% python3 -q
>>> import numpy as np
>>> import numpy.linalg as la
>>> np.set_printoptions(suppress=True, linewidth=140)
>>> F = np.load("a.npy")
>>> F
array([[0.5, 0.5, 0. , 0. , 0. , 0. ],
       [0. , 1. , 0. , 0. , 0. , 0. ],
       [0. , 0. , 1. , 0. , 0. , 0. ],
       [0. , 0. , 0. , 1. , 0. , 0. ],
       [0. , 0. , 0. , 0.5, 0.5, 0. ],
       [0. , 0. , 0. , 0. , 0.3, 0.7]])
>>> B = la.inv(F)
>>> round(la.det(F) * la.det(B), 1)
np.float64(1.0)
>>> np.round(F @ B, 1) + 0
array([[1., 0., 0., 0., 0., 0.],
       [0., 1., 0., 0., 0., 0.],
       [0., 0., 1., 0., 0., 0.],
       [0., 0., 0., 1., 0., 0.],
       [0., 0., 0., 0., 1., 0.],
       [0., 0., 0., 0., 0., 1.]])
>>> B.round(1)
array([[ 2. , -1. ,  0. ,  0. ,  0. ,  0. ],
       [ 0. ,  1. ,  0. ,  0. ,  0. ,  0. ],
       [ 0. ,  0. ,  1. ,  0. ,  0. ,  0. ],
       [ 0. ,  0. ,  0. ,  1. ,  0. ,  0. ],
       [ 0. ,  0. ,  0. , -1. ,  2. ,  0. ],
       [ 0. ,  0. ,  0. ,  0.4, -0.9,  1.4]])
>>> (np.abs(B) > 1e-9).astype(int)
array([[1, 1, 0, 0, 0, 0],
       [0, 1, 0, 0, 0, 0],
       [0, 0, 1, 0, 0, 0],
       [0, 0, 0, 1, 0, 0],
       [0, 0, 0, 1, 1, 0],
       [0, 0, 0, 1, 1, 1]])
>>> E = np.load("case15.npy")
>>> E
array([[ 6.6,  7.2, 11.1, 18.4],
       [ 5.1,  6.4, 11.6, 18.4],
       [ 6.2,  7.5, 12.3, 16.9],
       [ 5.7,  4.5, 11.8, 17.3],
       [ 5.6,  4.8,  9. , 18.7],
       [ 6.5,  7.8, 12.5, 17.5],
       [ 4.3,  6.9, 14. , 18. ],
       [ 6.4,  4.4, 12.2, 18.7],
       [ 6.3,  6.7, 10.9, 16.8],
       [ 6.9,  6.2, 10.2, 16.9],
       [ 5.9,  7.7, 12. , 18.9],
       [ 6.9,  6.6, 12.1, 17.9],
       [ 4.1,  7. , 12.9, 17.2]])
>>> vec = np.array([0, 2, 0, 2])
>>> y = E @ vec
>>> np.round(la.solve(E.T @ E, E.T @ y), 1) + 0
array([0., 2., 0., 2.])
>>> np.round(la.pinv(E) @ E, 1) + 0
array([[1., 0., 0., 0.],
       [0., 1., 0., 0.],
       [0., 0., 1., 0.],
       [0., 0., 0., 1.]])
>>> np.round(la.lstsq(E, y)[0], 1) + 0
array([0., 2., 0., 2.])
>>> rng = np.random.default_rng(236349)
>>> y = y + 0.1 * rng.normal(size=13)
>>> y.round(1)
array([51.2, 49.6, 48.7, 43.5, 46.9, 50.5, 49.9, 46.3, 47. , 46.1, 53.2, 48.9, 48.5])
>>> beta, *_ = la.lstsq(E, y)
>>> [round(float(la.norm(la.solve(E.T @ E + lam * np.eye(4), E.T @ y))), 2) for lam in (0, 1, 10, 100)]
[2.82, 2.68, 2.26, 2.08]
>>> beta.round(1) + 0
array([0., 2., 0., 2.])
>>> round(float(la.norm(y - E @ beta)), 1)
0.2
>>> left, sig, Vh = la.svd(E)
>>> np.argmax(sig[:-1] / (sig[1:] + 1e-6)) + 1
np.int64(1)
>>> sig.round(1)
array([83.2,  4.8,  3.7,  2.5])
>>> B = left[:, :1] @ np.diag(sig[:1]) @ Vh[:1]
>>> np.round(np.abs(E - B).max(), 1)
np.float64(2.2)
>>> la.matrix_rank(B)
np.int64(1)
>>> np.round(la.norm(E - B) / la.norm(E), 1)
np.float64(0.1)
>>> feats = np.loadtxt("w.csv", delimiter=",")
>>> feats
array([[2., 1., 1., 2.],
       [3., 0., 3., 2.],
       [3., 0., 0., 0.],
       [2., 3., 1., 3.]])
>>> u = np.array([3, -1, -2, -2])
>>> B = feats + np.outer(u, np.eye(4)[1])
>>> la.matrix_rank(la.inv(B) - la.inv(feats), tol=1e-8)
np.int64(1)
>>> W = np.array([[-2, 0, -1, 5, 5, -5],
...     [-1, -1, -3, -4, 2, 0],
...     [-5, 0, 5, -5, -4, 0],
...     [-2, 0, 0, -1, -2, 2]])
>>> beta = np.array([1, 3, 1, 1, 3, 0])
>>> hid = np.maximum(feats @ W + beta, 0)
>>> hid
array([[ 0.,  2.,  1.,  0.,  7.,  0.],
       [ 0.,  3., 13.,  0.,  2.,  0.],
       [ 0.,  3.,  0., 16., 18.,  0.],
       [ 0.,  0.,  0.,  0.,  9.,  0.]])
>>> np.round((hid > 0).mean(axis=0), 1)
array([0. , 0.8, 0.5, 0.2, 1. , 0. ])
>>> cent = np.array([[2, -4], [2, 2], [3, -3], [0, 0], [-1, 5], [5, 3]])
>>> hid @ cent
array([[  0.,  36.],
       [ 43., -23.],
       [-12.,  96.],
       [ -9.,  45.]])
>>> W @ cent
array([[-37,  21],
       [-15,  21],
       [  9, -15],
       [  8,   4]])
